% ipython --no-banner

In [1]: import numpy as np

In [2]: import numpy.linalg as la

In [3]: np.set_printoptions(precision=1, suppress=True, linewidth=200)

In [4]: def tidy(a):
   ...:     return np.round(a, 1) + 0
   ...: 

In [5]: m1 = np.loadtxt("sample15.csv", delimiter=",")

In [6]: m1
Out[6]: 
array([[ 2., -2.,  2., -2., -3.],
       [-3.,  2., -2.,  2., -2.],
       [-2., -3.,  2., -2.,  2.],
       [ 2., -2., -3.,  2., -2.],
       [-2.,  2., -2., -3.,  2.]])

In [7]: B = np.array([[2, -2], [-9, 4], [-6, 7], [-9, -2], [9, 6]])

In [8]: la.matrix_rank(m1 @ B)
Out[8]: np.int64(2)

In [9]: np.einsum("ik,kj->ij", m1, B)
Out[9]: 
array([[  1., -12.],
       [-48., -16.],
       [ 47.,  22.],
       [  4., -49.],
       [ 35.,  16.]])

In [10]: B.T @ m1.T
Out[10]: 
array([[  1., -48.,  47.,   4.,  35.],
       [-12., -16.,  22., -49.,  16.]])

In [11]: np.einsum("ik,kj->ji", m1, B)
Out[11]: 
array([[  1., -48.,  47.,   4.,  35.],
       [-12., -16.,  22., -49.,  16.]])

In [12]: np.einsum("ij->j", m1)
Out[12]: array([-3., -3., -3., -3., -3.])

In [13]: m1 @ (-1.0) ** np.arange(5)
Out[13]: array([  5., -11.,   7.,  -3.,  -1.])

In [14]: np.allclose(m1 @ m1.T, m1.T @ m1)
Out[14]: True

In [15]: q, _ = la.qr(np.array([[-0.2, -0.5], [-0.7, -0.2], [0.1, 0.2], [-0.3, -2.0], [0.6, -0.5]]))

In [16]: E = q @ q.T

In [17]: tidy(E)
Out[17]: 
array([[ 0.1,  0.1,  0. ,  0.2,  0. ],
       [ 0.1,  0.5, -0.1,  0.1, -0.5],
       [ 0. , -0.1,  0. , -0.1,  0. ],
       [ 0.2,  0.1, -0.1,  0.9,  0.2],
       [ 0. , -0.5,  0. ,  0.2,  0.5]])

In [18]: # equal to its transpose

In [19]: x = np.array([5, 1, 1, 7, 6])

In [20]: tidy(la.eigvalsh(2 * E - np.eye(5)))
Out[20]: array([-1., -1., -1.,  1.,  1.])

In [21]: np.trace(E)
Out[21]: np.float64(2.0)

In [22]: tidy(np.eye(5) - E)
Out[22]: 
array([[ 0.9, -0.1,  0. , -0.2,  0. ],
       [-0.1,  0.5,  0.1, -0.1,  0.5],
       [ 0. ,  0.1,  1. ,  0.1,  0. ],
       [-0.2, -0.1,  0.1,  0.1, -0.2],
       [ 0. ,  0.5,  0. , -0.2,  0.5]])

In [23]: tidy((x - E @ x) @ (E @ x))
Out[23]: np.float64(0.0)

In [24]: J = np.loadtxt("dump.csv", delimiter=",")

In [25]: tidy(J)
Out[25]: 
array([[ 0.9, -0.2,  0.2,  0.1, -0.2],
       [-0.2,  0.4,  0.6,  0.2, -0.6],
       [ 0.2,  0.6,  0.4, -0.2,  0.6],
       [ 0.1,  0.2, -0.2,  0.9,  0.2],
       [-0.2, -0.6,  0.6,  0.2,  0.4]])

In [26]: w, V = la.eigh(J)

In [27]: tidy(w.sum()), np.trace(J)
Out[27]: (np.float64(3.0), np.float64(3.0))

In [28]: tidy(la.eigvalsh(J @ J))
Out[28]: array([1., 1., 1., 1., 1.])

In [29]: tidy(w)
Out[29]: array([-1.,  1.,  1.,  1.,  1.])

In [30]: tidy(la.svd(J, compute_uv=False))
Out[30]: array([1., 1., 1., 1., 1.])

In [31]: np.all(la.eigvalsh(J) > 0)
Out[31]: np.False_

In [32]: tidy(la.eigvalsh(J).min())
Out[32]: np.float64(-1.0)

In [33]: [round(float(la.det(J[:i, :i])), 2) + 0 for i in range(1, 6)]
Out[33]: [0.93, 0.31, -0.31, -0.38, -1.0]

In [34]: mat = np.load("data.npy")

In [35]: mat
Out[35]: 
array([[ 9,  9,  0],
       [ 9, 18, 12],
       [ 0, 12, 16]])

In [36]: # null space of dimension 1

In [37]: q, R = la.qr(J)

In [38]: q.shape, R.shape
Out[38]: ((5, 5), (5, 5))

In [39]: np.trace(q @ q.T)
Out[39]: np.float64(5.0)

In [40]: tidy(q)
Out[40]: 
array([[-0.9,  0.2, -0.2, -0.1,  0.2],
       [ 0.2, -0.4, -0.6, -0.2,  0.6],
       [-0.2, -0.6, -0.4,  0.2, -0.6],
       [-0.1, -0.2,  0.2, -0.9, -0.2],
       [ 0.2,  0.6, -0.6, -0.2, -0.4]])

In [41]: tidy(q @ R)
Out[41]: 
array([[ 0.9, -0.2,  0.2,  0.1, -0.2],
       [-0.2,  0.4,  0.6,  0.2, -0.6],
       [ 0.2,  0.6,  0.4, -0.2,  0.6],
       [ 0.1,  0.2, -0.2,  0.9,  0.2],
       [-0.2, -0.6,  0.6,  0.2,  0.4]])

In [42]: tidy(np.abs(np.diag(R)))
Out[42]: array([1., 1., 1., 1., 1.])

In [43]: np.allclose(R.T @ R, J.T @ J)
Out[43]: True

In [44]: rng = np.random.default_rng(9)

In [45]: B = mat + rng.integers(-2, 3, (3, 2)) @ rng.integers(-2, 3, (2, 3))

In [46]: B
Out[46]: 
array([[11, 13,  4],
       [10, 18, 12],
       [-1, 12, 16]])

In [47]: B - mat
Out[47]: 
array([[ 2,  4,  4],
       [ 1,  0,  0],
       [-1,  0,  0]])

In [48]: np.abs(B - mat).sum(axis=1)
Out[48]: array([10,  1,  1])
